% ipython --no-banner

In [1]: import numpy as np

In [2]: np.set_printoptions(precision=1, suppress=True, linewidth=100)

In [3]: def tidy(a):
   ...:     return np.round(a, 1) + 0
   ...: 

In [4]: W0 = np.load("w.npy")

In [5]: W0
Out[5]: 
array([[-3,  2,  1,  3,  2, -3, -3, -1,  0],
       [ 1, -1,  0, -3,  1, -1,  2,  3, -1],
       [ 3, -1, -1, -1, -2, -2,  1,  1,  2],
       [ 0,  3, -3,  1,  1, -3, -3,  0, -1],
       [ 0,  3,  3,  2,  2, -1,  3,  1,  3],
       [ 0,  0,  3,  1,  0,  0,  0,  2, -3],
       [ 0, -1,  1,  1,  2, -2,  2,  1, -3],
       [ 1, -2,  1, -9,  6, -7,  5, 11, -4]])

In [6]: np.abs(np.diag(np.linalg.qr(W0)[1])) > 1e-9
Out[6]: array([ True,  True,  True,  True,  True,  True,  True, False])

In [7]: np.linalg.lstsq(W0[:-1].T, W0[-1])[2]
Out[7]: np.int32(7)

In [8]: m1 = np.array([[3, 3, 1, 1, 2, 2, 1, 1, 3],
   ...:     [1, 0, 0, 2, 0, 2, 3, 0, 0],
   ...:     [0, 2, 2, 0, 2, 0, 1, 0, 0],
   ...:     [1, 0, 3, 2, 1, 0, 2, 3, 0],
   ...:     [0, 2, 2, 1, 0, 2, 2, 0, 2],
   ...:     [1, 0, 3, 2, 1, 0, 2, 3, 0]])

In [9]: # looks like rank 5

In [10]: Uu, sv, VT = np.linalg.svd(m1)

In [11]: np.argmax(sv[:-1] / (sv[1:] + 1e-6)) + 1
Out[11]: np.int64(5)

In [12]: other = Uu[:, :5] @ np.diag(sv[:5]) @ VT[:5]

In [13]: tidy(other)
Out[13]: 
array([[3., 3., 1., 1., 2., 2., 1., 1., 3.],
       [1., 0., 0., 2., 0., 2., 3., 0., 0.],
       [0., 2., 2., 0., 2., 0., 1., 0., 0.],
       [1., 0., 3., 2., 1., 0., 2., 3., 0.],
       [0., 2., 2., 1., 0., 2., 2., 0., 2.],
       [1., 0., 3., 2., 1., 0., 2., 3., 0.]])

In [14]: np.linalg.matrix_rank(m1, rtol=0.05)
Out[14]: np.int64(5)

In [15]: tidy(np.linalg.norm(m1 - other) / np.linalg.norm(m1))
Out[15]: np.float64(0.0)

In [16]: np.linalg.matrix_rank(other)
Out[16]: np.int64(5)

In [17]: F = np.tanh(np.array([[1.1, -0.7, 0.5],
    ...:     [-2.1, 1.2, 0.0],
    ...:     [-2.1, -0.3, 1.2],
    ...:     [1.4, -0.8, -0.1],
    ...:     [-0.2, -1.4, 0.0],
    ...:     [-0.7, -0.5, 1.8],
    ...:     [-0.5, -0.4, -1.0],
    ...:     [-0.7, 0.4, -1.8],
    ...:     [0.8, 0.0, -0.4],
    ...:     [1.7, 1.4, -0.2],
    ...:     [0.5, -2.3, -0.6],
    ...:     [0.2, 0.4, 1.0],
    ...:     [-0.6, -0.5, 1.5],
    ...:     [-0.7, 0.3, -0.5],
    ...:     [0.5, 0.3, 0.3],
    ...:     [0.3, -0.8, 2.0],
    ...:     [-0.2, 1.1, -0.3]]) @ np.array([[-1.3, 1.0, 0.6, -0.3],
    ...:     [-0.3, 0.4, -0.4, 0.7],
    ...:     [1.1, -0.9, 1.0, -0.2]]))

In [18]: tidy(F)
Out[18]: 
array([[-0.6,  0.4,  0.9, -0.7],
       [ 1. , -0.9, -0.9,  0.9],
       [ 1. , -1. ,  0.1,  0.2],
       [-0.9,  0.8,  0.8, -0.7],
       [ 0.6, -0.6,  0.4, -0.7],
       [ 1. , -1. ,  0.9, -0.5],
       [-0.3,  0.2, -0.8,  0.1],
       [-0.8,  0.8, -1. ,  0.7],
       [-0.9,  0.8,  0.1, -0.2],
       [-1. ,  1. ,  0.3,  0.5],
       [-0.6,  0.1,  0.6, -0.9],
       [ 0.6, -0.5,  0.7,  0. ],
       [ 1. , -1. ,  0.9, -0.4],
       [ 0.3, -0.1, -0.8,  0.5],
       [-0.4,  0.3,  0.4,  0. ],
       [ 1. , -0.9,  1. , -0.8],
       [-0.4,  0.5, -0.7,  0.7]])

In [19]: r = np.linalg.matrix_rank(m1)

In [20]: r
Out[20]: np.int64(5)

In [21]: N = np.linalg.svd(m1)[2][r:].T

In [22]: np.linalg.matrix_rank(m1.T @ m1), np.linalg.matrix_rank(m1 @ m1.T)
Out[22]: (np.int64(5), np.int64(5))

In [23]: [int(np.linalg.matrix_rank(m1[:i])) for i in range(1, len(m1) + 1)]
Out[23]: [1, 2, 3, 4, 5, 5]

In [24]: tidy(N @ N.T)
Out[24]: 
array([[ 0.4,  0. ,  0.3, -0.2, -0.3, -0.1,  0. , -0.2, -0.1],
       [ 0. ,  0.5, -0.2,  0.1, -0.3, -0.1,  0. ,  0.2, -0.2],
       [ 0.3, -0.2,  0.3,  0. , -0.1,  0.1, -0.1, -0.3, -0.1],
       [-0.2,  0.1,  0. ,  0.7,  0.1, -0.2, -0.3, -0.2,  0. ],
       [-0.3, -0.3, -0.1,  0.1,  0.4,  0.1,  0. ,  0. ,  0.2],
       [-0.1, -0.1,  0.1, -0.2,  0.1,  0.6, -0.3,  0.2, -0.2],
       [ 0. ,  0. , -0.1, -0.3,  0. , -0.3,  0.4,  0.1,  0.2],
       [-0.2,  0.2, -0.3, -0.2,  0. ,  0.2,  0.1,  0.4, -0.1],
       [-0.1, -0.2, -0.1,  0. ,  0.2, -0.2,  0.2, -0.1,  0.4]])

In [25]: rng = np.random.default_rng(2287)

In [26]: other = m1 + rng.integers(-2, 3, (6, 5)) @ rng.integers(-2, 3, (5, 9))

In [27]: other
Out[27]: 
array([[  0,  -1,   2,   7,   7,   2,  -1,   5,   9],
       [  0, -10,   1,  15,   7,  -4,  -2,   4,  10],
       [ -4,  10,   2,  -8,  -1,  14,  -1,   0,  -2],
       [ -7,  -5,   3,  10,   9,  -4,   1,  13,   5],
       [  5,   7,  -1,  -7,  -9,   6,  -1,  -8,  -3],
       [ -5,   2,   1,   2,   0,   2,  -4,   8,  -3]])

In [28]: np.linalg.matrix_rank(other - m1, tol=1e-8)
Out[28]: np.int64(5)

In [29]: np.linalg.lstsq(m1[:-1].T, m1[-1])[2]
Out[29]: np.int32(5)

In [30]: np.abs(np.diag(np.linalg.qr(m1)[1])) > 1e-9
Out[30]: array([ True,  True,  True,  True,  True, False])

In [31]: K = np.load("block6.npy")

In [32]: K
Out[32]: 
array([[ 1.3,  6.7,  8.2, -6. ,  3.1,  8.5,  0.8],
       [ 0.7,  7.9,  8. , -6. ,  3.3,  8.8,  1.2],
       [ 0.9,  6.9,  7.9, -5.6,  3. ,  9. ,  1. ],
       [ 1. ,  6.8,  8.1, -6.3,  2.9,  9.3,  0.8],
       [ 1.3,  7.3,  8.5, -5.8,  3.2,  9. ,  1.3],
       [ 0.5,  7.6,  8.4, -5.8,  2.6,  8.9,  0.8],
       [ 0.9,  7. ,  8. , -5.9,  3.2,  8.8,  1. ],
       [ 0.7,  7. ,  8. , -6.2,  3.2,  8.9,  1.1],
       [ 0.8,  7.3,  8.2, -6.2,  3. ,  9.1,  1. ],
       [-2.2,  5.2, -8.5,  0.7,  4.2, -5.5,  1.9],
       [-2.2,  5.5, -8.3,  1.1,  4.3, -6.4,  2.1],
       [-2.6,  5.1, -7.7,  0.5,  4.1, -5.6,  2.4],
       [-1.3,  4.8, -7.8,  0.9,  3.9, -5.9,  1.7],
       [-1.4,  4.7, -7.7,  1.2,  4.2, -6.3,  1.9],
       [-2.1,  4.9, -8.2,  0.9,  3.9, -5.5,  2.4],
       [-1.8,  5. , -8.2,  0.4,  4.3, -5.9,  1.6],
       [-2.2,  5.7, -8.3,  1.2,  4. , -6.3,  1.9],
       [-1.9,  5.3, -7.9,  1. ,  4.1, -5.9,  1.6]])

In [33]: Uu, sv, VT = np.linalg.svd(W0)

In [34]: tidy(sv)
Out[34]: array([19.4,  8.8,  7.1,  6.1,  3.7,  2.7,  2.5,  0. ])

In [35]: np.argmax(sv[:-1] / (sv[1:] + 1e-6)) + 1
Out[35]: np.int64(7)

In [36]: other = Uu[:, :7] @ np.diag(sv[:7]) @ VT[:7]

In [37]: np.linalg.matrix_rank(W0, rtol=0.05)
Out[37]: np.int64(7)

In [38]: tidy(other)
Out[38]: 
array([[-3.,  2.,  1.,  3.,  2., -3., -3., -1.,  0.],
       [ 1., -1.,  0., -3.,  1., -1.,  2.,  3., -1.],
       [ 3., -1., -1., -1., -2., -2.,  1.,  1.,  2.],
       [ 0.,  3., -3.,  1.,  1., -3., -3.,  0., -1.],
       [ 0.,  3.,  3.,  2.,  2., -1.,  3.,  1.,  3.],
       [ 0.,  0.,  3.,  1.,  0.,  0.,  0.,  2., -3.],
       [ 0., -1.,  1.,  1.,  2., -2.,  2.,  1., -3.],
       [ 1., -2.,  1., -9.,  6., -7.,  5., 11., -4.]])

In [39]: np.linalg.matrix_rank(other)
Out[39]: np.int64(7)

In [40]: tidy(np.linalg.norm(W0 - other) / np.linalg.norm(W0))
Out[40]: np.float64(0.0)

In [41]: tidy(np.linalg.norm(W0 - other, 2)), tidy(sv[7])
Out[41]: (np.float64(0.0), np.float64(0.0))

In [42]: tidy(np.abs(W0 - other).max())
Out[42]: np.float64(0.0)

In [43]: data = np.loadtxt("mat.csv", delimiter=",")

In [44]: data
Out[44]: 
array([[ -9.4,  -6. ,  -8.8,   7.9,  -1. ,   4.3,   4. ,   8.1],
       [ -8.5,  -9.5, -10.1,   8.1,   0.1,   5.7,   3.4,   8.1],
       [ -7.2,  -6.2,  -9.7,   7.9,   0. ,   5.3,   3. ,  10.2],
       [ -9. ,  -6.8, -10.5,   8.3,  -0.3,   6.8,   5.3,   9.1],
       [ -8. ,  -5.4,  -9.2,   8.7,  -0.7,   6.3,   2.9,   8. ],
       [-10.3,  -6.7, -10.9,   8.5,  -0.2,   5.6,   4.5,   9.8],
       [ -9.2,  -6.6,  -7.8,   9.8,   1.1,   6.5,   3.2,   9.3],
       [ -8.8,  -6. ,  -9.2,   8.5,   0.1,   5.7,   2.5,   9.9],
       [ -9.9,  -7.6,  -7.4,   7.5,  -0.4,   8.3,   3.4,  10.2],
       [ -9.1,  -6.3,  -8.9,  10.4,   1.7,   6.3,   3.8,  10.2],
       [ -9.2,  -5.5, -10.8,   9. ,   0.3,   6. ,   3.2,  11.4],
       [-10.4,  -6. ,  -8.5,  10.2,  -1.6,   4.8,   2.1,   9.7],
       [ -9.3,  -6.8,  -9.5,   8. ,   0.6,   4.3,   0.8,  10.2],
       [ -9.4,  -4.2,  -9.8,   9. ,  -0.2,   5.1,   3.6,   8.1],
       [-10.1,  -6.5,  -7.1,   9.5,  -0.2,   6.7,   3.2,   8.5],
       [ -8.4,  -6. ,  -9.3,   9.4,   0.3,   4.8,   1.4,   9.2],
       [-10.3,  -6. ,  -9.4,  10.4,   0.2,   5.4,   4. ,   8.9],
       [ -7.2,  -6.3,  -8.7,  10.1,   0.6,   7.4,   3.6,   9.4],
       [ -9.3,  -8. , -10.3,   8.6,   0. ,   5.8,   3.4,   8.5],
       [ -8.5,  -5.5, -11. ,   9.3,  -1. ,   5.5,   3.6,   9.5],
       [ -8.2,  -5.9,  -8.5,   9.8,  -0.6,   6.5,   2.6,   8.9],
       [-10.3,  -6.7,  -9. ,   9.4,   0.2,   8. ,   3.8,   6.8],
       [ -8. ,  -5.4, -10. ,   7.6,  -0.2,   6.1,   2.3,   9.9],
       [ -9.8,  -5.7,  -9.5,   7.8,   0.8,   4.3,   2. ,   8.7],
       [ -7.7,  -3.5, -10.5,  10. ,  -1. ,   5.2,   2.9,  10.1]])

In [45]: C2 = np.cov(data, rowvar=False)

In [46]: tidy(data.std(axis=0))
Out[46]: array([0.9, 1.1, 1. , 0.9, 0.7, 1. , 0.9, 1. ])

In [47]: Xc = data - data.mean(axis=0)

In [48]: V = np.linalg.svd(Xc)[2][:1]

In [49]: other = Xc - Xc @ V.T @ V

In [50]: tidy((Xc @ V.T).std(axis=0))
Out[50]: array([1.4])

In [51]: np.linalg.norm(other, axis=1).round(6).argmax()
Out[51]: np.int64(1)

In [52]: tidy(other.std(axis=0))
Out[52]: array([0.9, 0.8, 0.9, 0.9, 0.7, 0.7, 0.8, 0.9])

In [53]: tidy(np.linalg.norm(other) / np.linalg.norm(Xc))
Out[53]: np.float64(0.9)

In [54]: W1 = np.array([[1, 3, -1, 0, 1, 1],
    ...:     [0, 2, 0, -3, -1, -2],
    ...:     [-3, -2, -3, 2, -2, 0],
    ...:     [2, 0, 3, 0, 3, 2],
    ...:     [-3, 0, 1, -1, -3, 3],
    ...:     [1, 0, 0, -3, 0, 2],
    ...:     [-1, -1, 0, 2, 3, 1],
    ...:     [-1, 3, 2, 0, -3, 1]])

In [55]: b = np.array([2, 1, 0, 0, 2, 0])

In [56]: hid = np.maximum(data @ W1 + b, 0)

In [57]: tidy((hid > 0).mean(axis=0))
Out[57]: array([1. , 0.7, 1. , 0. , 1. , 1. ])

In [58]: np.linalg.matrix_rank(hid)
Out[58]: np.int64(5)

In [59]: basis = np.array([[0, 1, 0], [1, 2, 0], [2, 2, 2], [1, 3, 1], [0, 0, 1], [3, 3, 3]])

In [60]: (hid @ basis).round(6).argmax(axis=1)
Out[60]: array([2, 1, 1, 1, 1, 1, 1, 1, 1, 1, 1, 1, 1, 1, 1, 1, 1, 1, 1, 1, 1, 2, 1, 1, 1])

In [61]: W1 @ basis
Out[61]: 
array([[  4,   8,   2],
       [ -7, -11, -10],
       [ -6,  -7,  -6],
       [ 12,  14,  15],
       [ 10,   5,   7],
       [  3,  -2,   3],
       [  4,   6,   8],
       [ 10,  12,   4]])
